>>> import numpy as np
>>> from numpy import linalg as LA
>>> np.set_printoptions(precision=4, suppress=True, linewidth=200)
>>> rnd = lambda a: np.round(a, 4) + 0
>>> F = np.load("run2.npy")
>>> F
array([[ 2, 22, 28,  6, 16, 30,  0,  4,  6,  2],
       [ 5, 17, 13, 15,  2, 18,  0, 10, 15,  5],
       [ 8, 32, 28, 24,  8, 36,  0, 16, 24,  8],
       [ 7, 33, 32, 21, 12, 39,  0, 14, 21,  7],
       [ 6, 22, 18, 18,  4, 24,  0, 12, 18,  6]])
>>> W1 = np.array([[9, -6, -7],
...     [-3, 7, -8],
...     [2, -1, -3],
...     [3, -8, 9],
...     [8, 9, -3],
...     [-6, 2, 3],
...     [4, 2, 5],
...     [5, 0, -2],
...     [3, -1, -6],
...     [5, 2, 1]])
>>> beta = np.array([1, 1, 1])
>>> hid = np.maximum(F @ W1 + beta, 0)
>>> print((hid > 0).mean(axis=0))
[1. 1. 0.]
>>> hid
array([[ 23, 269,   0],
       [ 94,   6,   0],
       [145,  93,   0],
       [122, 169,   0],
       [111,  35,   0]])
>>> (hid > 0).astype(int)
array([[1, 1, 0],
       [1, 1, 0],
       [1, 1, 0],
       [1, 1, 0],
       [1, 1, 0]])
>>> W2 = np.array([[-3, 2], [3, -9], [6, -1]])
>>> print((hid @ W2).round(6).argmax(axis=1))
[0 1 0 0 1]
>>> hid @ W2
array([[  738, -2375],
       [ -264,   134],
       [ -156,  -547],
       [  141, -1277],
       [ -228,   -93]])
>>> out = np.array([[-1, 1],
...     [0, 1],
...     [-3, 5],
...     [2, 4],
...     [-4, 2],
...     [0, 3],
...     [-3, 3],
...     [2, 1],
...     [5, 5],
...     [5, -1]])
>>> F @ out
array([[-90, 342],
       [ 98, 285],
       [116, 528],
       [ 59, 537],
       [104, 366]])
>>> print(np.einsum("ik,kj->ij", F, out))
[[-90 342]
 [ 98 285]
 [116 528]
 [ 59 537]
 [104 366]]
>>> LA.matrix_rank(np.vstack([F, out.T]))
np.int64(4)
>>> r0 = np.array([-1, 3, 1])
>>> np.array([np.convolve(row, r0, "same") for row in F])
array([[-16,  40, 100,  30,  24, 106,  26,   6,  20,  12],
       [ -2,  43,  41,  56,   3,  56,   8,  15,  50,  30],
       [ -8,  76,  92,  92,  12, 116,  20,  24,  80,  48],
       [-12,  74, 108,  83,  18, 129,  25,  21,  70,  42],
       [ -4,  54,  58,  68,   6,  76,  12,  18,  60,  36]])
>>> np.cross(F[3, :3], F[4, :3])
array([-110,   66,  -44])
>>> np.polyval(r0, F[3])
array([  -27,  -989,  -927,  -377,  -107, -1403,     1,  -153,  -377,   -27])
>>> np.convolve(F[3], r0)
array([ -7, -12,  74, 108,  83,  18, 129,  25,  21,  70,  42,   7])
>>> E = np.array([[0, 0, 0], [0, 1, 0], [0, 0, 0], [0, 0, 3]])
>>> t = np.radians(72)
>>> R = np.eye(3)
>>> R[0, 0] = R[1, 1] = np.cos(t)
>>> R[0, 1], R[1, 0] = -np.sin(t), np.sin(t)
>>> rnd(R)
array([[ 0.309 , -0.9511,  0.    ],
       [ 0.9511,  0.309 ,  0.    ],
       [ 0.    ,  0.    ,  1.    ]])
>>> out = E @ R.T
>>> rnd(LA.det(R)), rnd(np.trace(R))
(np.float64(1.0), np.float64(1.618))
>>> rnd(np.abs(out - E).max(axis=0))
array([0.9511, 0.691 , 0.    ])
>>> rnd(LA.svd(E, compute_uv=False)), rnd(LA.svd(out, compute_uv=False))
(array([3., 1., 0.]), array([3., 1., 0.]))
>>> rng = np.random.default_rng(92960)
>>> out = E + rng.integers(-2, 3, (4, 2)) @ rng.integers(-2, 3, (2, 3))
>>> out
array([[-1, -1, -4],
       [-1,  0,  2],
       [ 4,  4, -2],
       [-4, -4, -1]])
>>> np.abs(out - E).sum(axis=1)
array([ 6,  4, 10, 12])
>>> print(rnd(LA.svd(out - E, compute_uv=False)))
[8.5965 5.8395 0.    ]
>>> mat = np.load("x.npy")
>>> mat
array([[-1,  1, -1,  1, -1,  1],
       [ 0,  2,  0,  2,  0,  2],
       [-4,  2, -4,  2, -4,  2],
       [-1,  1, -1,  1, -1,  1],
       [ 0,  2,  0,  2,  0,  2],
       [-4,  2, -4,  2, -4,  2]])
>>> t = np.radians(90)
>>> R = np.eye(6)
>>> R[3, 3] = R[5, 5] = np.cos(t)
>>> R[3, 5], R[5, 3] = -np.sin(t), np.sin(t)
>>> rnd(R)
array([[ 1.,  0.,  0.,  0.,  0.,  0.],
       [ 0.,  1.,  0.,  0.,  0.,  0.],
       [ 0.,  0.,  1.,  0.,  0.,  0.],
       [ 0.,  0.,  0.,  0.,  0., -1.],
       [ 0.,  0.,  0.,  0.,  1.,  0.],
       [ 0.,  0.,  0.,  1.,  0.,  0.]])
>>> out = mat @ R.T
>>> np.allclose(LA.norm(mat, axis=1), LA.norm(out, axis=1))
True
>>> rnd(out)
array([[-1.,  1., -1., -1., -1.,  1.],
       [ 0.,  2.,  0., -2.,  0.,  2.],
       [-4.,  2., -4., -2., -4.,  2.],
       [-1.,  1., -1., -1., -1.,  1.],
       [ 0.,  2.,  0., -2.,  0.,  2.],
       [-4.,  2., -4., -2., -4.,  2.]])
>>> J = np.load("test5.npy")
>>> J
array([[ 0.,  6.,  0.,  0.,  0.,  0.],
       [ 5.,  6.,  0.,  0.,  0.,  0.],
       [ 0.,  0.,  8., -5.,  2., -9.],
       [ 0.,  0.,  4., -6.,  2., -3.],
       [ 0.,  0., -5., -4.,  3., -6.],
       [ 0.,  0.,  0., -3.,  2., -8.]])
>>> t3 = np.stack([J, 2 * J, J[::-1]])
>>> t3.shape
(3, 6, 6)
>>> t3.sum(axis=0)
array([[  0.,  18.,   0.,  -3.,   2.,  -8.],
       [ 15.,  18.,  -5.,  -4.,   3.,  -6.],
       [  0.,   0.,  28., -21.,   8., -30.],
       [  0.,   0.,  20., -23.,   8., -18.],
       [  5.,   6., -15., -12.,   9., -18.],
       [  0.,   6.,   0.,  -9.,   6., -24.]])
>>> rnd(LA.det(t3))
array([  -3180., -203520.,    3180.])
>>> LA.matrix_rank(t3.reshape(3, -1))
np.int64(2)
>>> (t3 @ J.T).shape
(3, 6, 6)
>>> np.allclose(J, J.T)
False
>>> (J - J.T) / 2
array([[ 0. ,  0.5,  0. ,  0. ,  0. ,  0. ],
       [-0.5,  0. ,  0. ,  0. ,  0. ,  0. ],
       [ 0. ,  0. ,  0. , -4.5,  3.5, -4.5],
       [ 0. ,  0. ,  4.5,  0. ,  3. ,  0. ],
       [ 0. ,  0. , -3.5, -3. ,  0. , -4. ],
       [ 0. ,  0. ,  4.5,  0. ,  4. ,  0. ]])
>>> rnd(np.abs(LA.eigvals(J)).max())
np.float64(9.245)
>>> rnd(LA.det(J))
np.float64(-3180.0)
>>> data = np.vander(np.arange(3) - 2, 4, increasing=True)
>>> data
array([[ 1, -2,  4, -8],
       [ 1, -1,  1, -1],
       [ 1,  0,  0,  0]])
>>> out = data / np.sqrt((data ** 2).mean(axis=1, keepdims=True))
>>> LA.matrix_rank(out) == LA.matrix_rank(data)
np.True_
>>> def softmax(z):
...     e = np.exp(z - z.max(axis=-1, keepdims=True))
...     return e / e.sum(axis=-1, keepdims=True)
... 
>>> print(rnd(softmax(10 * data[1])))
[0.5 0.  0.5 0. ]
>>> rnd(softmax(data[1]))
array([0.4404, 0.0596, 0.4404, 0.0596])
>>> scores = data @ data.T / np.sqrt(4)
>>> rnd(softmax(scores + np.triu(np.full(scores.shape, -np.inf), 1)))
array([[1.    , 0.    , 0.    ],
       [0.9959, 0.0041, 0.    ],
       [0.3333, 0.3333, 0.3333]])
>>> r0, r1 = data[1], data[2]
>>> r0 @ r0
np.int64(4)
>>> r0 @ r1
np.int64(1)
>>> pr = (r0 @ r1) / (r0 @ r0) * r0
>>> LA.matrix_rank(np.outer(r0, r1))
np.int64(1)
>>> (r1 - pr) @ r0
np.float64(0.0)
>>> np.outer(r0, r1)
array([[ 1,  0,  0,  0],
       [-1,  0,  0,  0],
       [ 1,  0,  0,  0],
       [-1,  0,  0,  0]])
>>> Uu, sigma, Vt = LA.svd(E)
>>> evecs = Vt[:(sigma > 1e-8).sum()]
>>> x0 = E[0] + -1 * E[2] + rng.integers(2) * np.eye(3)[0]
>>> x0
array([1., 0., 0.])
>>> print(np.allclose(evecs.T @ evecs @ x0, x0))
False
>>> print(evecs.T @ evecs)
[[0. 0. 0.]
 [0. 1. 0.]
 [0. 0. 1.]]
>>> print(LA.matrix_rank(np.vstack([E, x0])))
3
>>> t = np.radians(7)
>>> R = np.eye(4)
>>> R[0, 0] = R[3, 3] = np.cos(t)
>>> R[0, 3], R[3, 0] = -np.sin(t), np.sin(t)
>>> rnd(R)
array([[ 0.9925,  0.    ,  0.    , -0.1219],
       [ 0.    ,  1.    ,  0.    ,  0.    ],
       [ 0.    ,  0.    ,  1.    ,  0.    ],
       [ 0.1219,  0.    ,  0.    ,  0.9925]])
>>> out = data @ R.T
>>> np.allclose(data @ data.T, out @ out.T)
True
>>> X = np.load("out2.npy")
>>> X
array([[ 0.,  0., -1., -2.,  0.,  1., -2.,  1.],
       [ 0.,  0.,  0.,  0.,  0.,  0.,  0.,  0.],
       [-1.,  0.,  0.,  0.,  0.,  0.,  0.,  0.],
       [-2.,  0.,  0.,  0.,  0.,  0.,  0.,  0.],
       [ 0.,  0.,  0.,  0.,  0.,  0.,  0.,  0.],
       [ 1.,  0.,  0.,  0.,  0.,  0.,  0.,  0.],
       [-2.,  0.,  0.,  0.,  0.,  0.,  0.,  0.],
       [ 1.,  0.,  0.,  0.,  0.,  0.,  0.,  0.]])
>>> np.trace(X)
np.float64(0.0)
>>> rnd(np.abs(LA.eigvals(X)).max())
np.float64(3.3166)
>>> X @ X
array([[11.,  0.,  0.,  0.,  0.,  0.,  0.,  0.],
       [ 0.,  0.,  0.,  0.,  0.,  0.,  0.,  0.],
       [ 0.,  0.,  1.,  2.,  0., -1.,  2., -1.],
       [ 0.,  0.,  2.,  4.,  0., -2.,  4., -2.],
       [ 0.,  0.,  0.,  0.,  0.,  0.,  0.,  0.],
       [ 0.,  0., -1., -2.,  0.,  1., -2.,  1.],
       [ 0.,  0.,  2.,  4.,  0., -2.,  4., -2.],
       [ 0.,  0., -1., -2.,  0.,  1., -2.,  1.]])
>>> Uu, sigma, Vt = LA.svd(X)
>>> evecs = Vt[:(sigma > 1e-8).sum()]
>>> x0 = X[7] + 5 * X[3] + rng.integers(2) * np.eye(8)[6]
>>> x0
array([-9.,  0.,  0.,  0.,  0.,  0.,  0.,  0.])
>>> print(rnd(LA.norm(x0 - evecs.T @ evecs @ x0)))
0.0
>>> rnd(np.diag(evecs.T @ evecs))
array([1.    , 0.    , 0.0909, 0.3636, 0.    , 0.0909, 0.3636, 0.0909])
>>> rnd(evecs.T @ evecs)
array([[ 1.    ,  0.    ,  0.    ,  0.    ,  0.    ,  0.    ,  0.    ,  0.    ],
       [ 0.    ,  0.    ,  0.    ,  0.    ,  0.    ,  0.    ,  0.    ,  0.    ],
       [ 0.    ,  0.    ,  0.0909,  0.1818,  0.    , -0.0909,  0.1818, -0.0909],
       [ 0.    ,  0.    ,  0.1818,  0.3636,  0.    , -0.1818,  0.3636, -0.1818],
       [ 0.    ,  0.    ,  0.    ,  0.    ,  0.    ,  0.    ,  0.    ,  0.    ],
       [ 0.    ,  0.    , -0.0909, -0.1818,  0.    ,  0.0909, -0.1818,  0.0909],
       [ 0.    ,  0.    ,  0.1818,  0.3636,  0.    , -0.1818,  0.3636, -0.1818],
       [ 0.    ,  0.    , -0.0909, -0.1818,  0.    ,  0.0909, -0.1818,  0.0909]])
>>> out = np.array([[1, 1], [1, -1]])
>>> M = np.kron(out, np.kron(out, out))[rng.permutation(8)][:5]
>>> M
array([[ 1, -1,  1, -1, -1,  1, -1,  1],
       [ 1, -1,  1, -1,  1, -1,  1, -1],
       [ 1, -1, -1,  1,  1, -1, -1,  1],
       [ 1,  1,  1,  1, -1, -1, -1, -1],
       [ 1,  1, -1, -1, -1, -1,  1,  1]])
>>> W1 = np.array([[3, 2, 6, -7, -8, 7],
...     [-5, -7, 8, -9, 5, -3],
...     [2, 3, -7, 3, -1, 4],
...     [0, -7, 4, 0, 8, -5],
...     [-8, 4, 9, -8, -1, 4],
...     [6, -4, -3, 4, -6, 0],
...     [6, 4, 2, -3, 6, 2],
...     [1, -6, 2, -3, -2, 9]])
>>> beta = np.array([0, 5, 4, -4, -3, -2])
>>> hid = np.maximum(M @ W1 + beta, 0)
>>> LA.matrix_rank(hid)
np.int64(5)
>>> (hid > 0).mean(axis=0)
array([0.6, 0.8, 0.8, 0.2, 0.2, 0.8])
>>> print((hid > 0).astype(int))
[[1 1 0 1 0 1]
 [1 1 1 0 0 1]
 [0 1 1 0 0 1]
 [0 0 1 0 1 0]
 [1 1 1 0 0 1]]
>>> W2 = np.array([[5, 1, 5], [8, 0, 4], [3, 5, 9], [8, 0, 1], [5, 5, 2], [3, 0, 2]])
>>> hid @ W2
array([[307,  19, 172],
       [392,  16, 228],
       [121, 125, 253],
       [ 35,  45,  53],
       [128, 100, 224]])
>>> W1 @ W2
array([[ -26,   -7,   68],
       [-113,   60,   14],
       [  44,  -38,  -32],
       [ -19,   60,   14],
       [ -38,   32,   55],
       [  -9,  -39,  -21],
       [  80,   46,   77],
       [ -44,    1,   10]])
>>> (hid @ W2).round(6).argmax(axis=1)
array([0, 0, 2, 2, 2])
>>> rnd(softmax(10 * M[0]))
array([0.25, 0.  , 0.25, 0.  , 0.  , 0.25, 0.  , 0.25])
>>> scores = M @ M.T / np.sqrt(8)
>>> softmax(scores).round(6).argmax(axis=1)
array([0, 1, 2, 3, 4])
>>> rnd(softmax(scores)[0] @ M)
array([ 1.    , -0.8088,  0.8088, -0.8088, -0.8088,  0.6176, -0.8088,  0.8088])
>>> M.shape
(5, 8)
>>> np.count_nonzero(M)
np.int64(40)
>>> np.diff(M, axis=0)
array([[ 0,  0,  0,  0,  2, -2,  2, -2],
       [ 0,  0, -2,  2,  0,  0, -2,  2],
       [ 0,  2,  2,  0, -2,  0,  0, -2],
       [ 0,  0, -2, -2,  0,  0,  2,  2]])
>>> print(M.sum(axis=1))
[0 0 0 0 0]
>>> np.unravel_index(np.abs(M).argmax(), M.shape)
(np.int64(0), np.int64(0))
>>> M - M[0]
array([[ 0,  0,  0,  0,  0,  0,  0,  0],
       [ 0,  0,  0,  0,  2, -2,  2, -2],
       [ 0,  0, -2,  2,  2, -2,  0,  0],
       [ 0,  2,  0,  2,  0, -2,  0, -2],
       [ 0,  2, -2,  0,  0, -2,  2,  0]])
>>> rnd(LA.norm(M))
np.float64(6.3246)
>>> M.sum(axis=0)
array([ 5, -1,  1, -1, -1, -3, -1,  1])
>>> LA.matrix_rank(M)
np.int64(5)
>>> m1 = np.loadtxt("block17.csv", delimiter=",")
>>> m1
array([[30.,  6.,  6.,  0.],
       [10.,  2.,  2.,  0.],
       [ 0.,  0.,  0.,  0.],
       [25.,  5.,  5.,  0.],
       [10.,  2.,  2.,  0.]])
>>> r0 = np.array([3, 6, -5])
>>> np.correlate(m1[3], m1[4], "full")
array([  0.,  50.,  60., 270.,  60.,  50.,   0.])
>>> np.cross(m1[3, :3], m1[4, :3])
array([0., 0., 0.])
>>> np.array([np.convolve(row, r0, "same") for row in m1])
array([[198., -96.,   6., -30.],
       [ 66., -32.,   2., -10.],
       [  0.,   0.,   0.,   0.],
       [165., -80.,   5., -25.],
       [ 66., -32.,   2., -10.]])
>>> np.convolve(m1[3], r0)
array([ 75., 165., -80.,   5., -25.,   0.])
>>> Uu, sigma, Vt = LA.svd(m1)
>>> print(rnd(sigma))
[43.1625  0.      0.      0.    ]
>>> np.argmax(sigma[:-1] / (sigma[1:] + 1e-6)) + 1
np.int64(1)
>>> out = Uu[:, :1] @ np.diag(sigma[:1]) @ Vt[:1]
>>> rnd(np.abs(m1 - out).max())
np.float64(0.0)
>>> LA.matrix_rank(out)
np.int64(1)
>>> rnd(LA.norm(m1 - out) / LA.norm(m1))
np.float64(0.0)
>>> rk = LA.matrix_rank(m1)
>>> rk
np.int64(1)
>>> N = LA.svd(m1)[2][rk:].T
>>> [int(LA.matrix_rank(m1[:i])) for i in range(1, len(m1) + 1)]
[1, 1, 1, 1, 1]
>>> N.shape
(4, 3)
>>> np.allclose(m1 @ N, 0)
True
>>> rnd(N @ N.T)
array([[ 0.0741, -0.1852, -0.1852,  0.    ],
       [-0.1852,  0.963 , -0.037 ,  0.    ],
       [-0.1852, -0.037 ,  0.963 ,  0.    ],
       [ 0.    ,  0.    ,  0.    ,  1.    ]])
>>> [int(LA.matrix_rank(np.delete(m1, i, axis=0))) for i in range(5)]
[1, 1, 1, 1, 1]
>>> [int(LA.matrix_rank(m1[:, :j + 1])) for j in range(4)]
[1, 1, 1, 1]
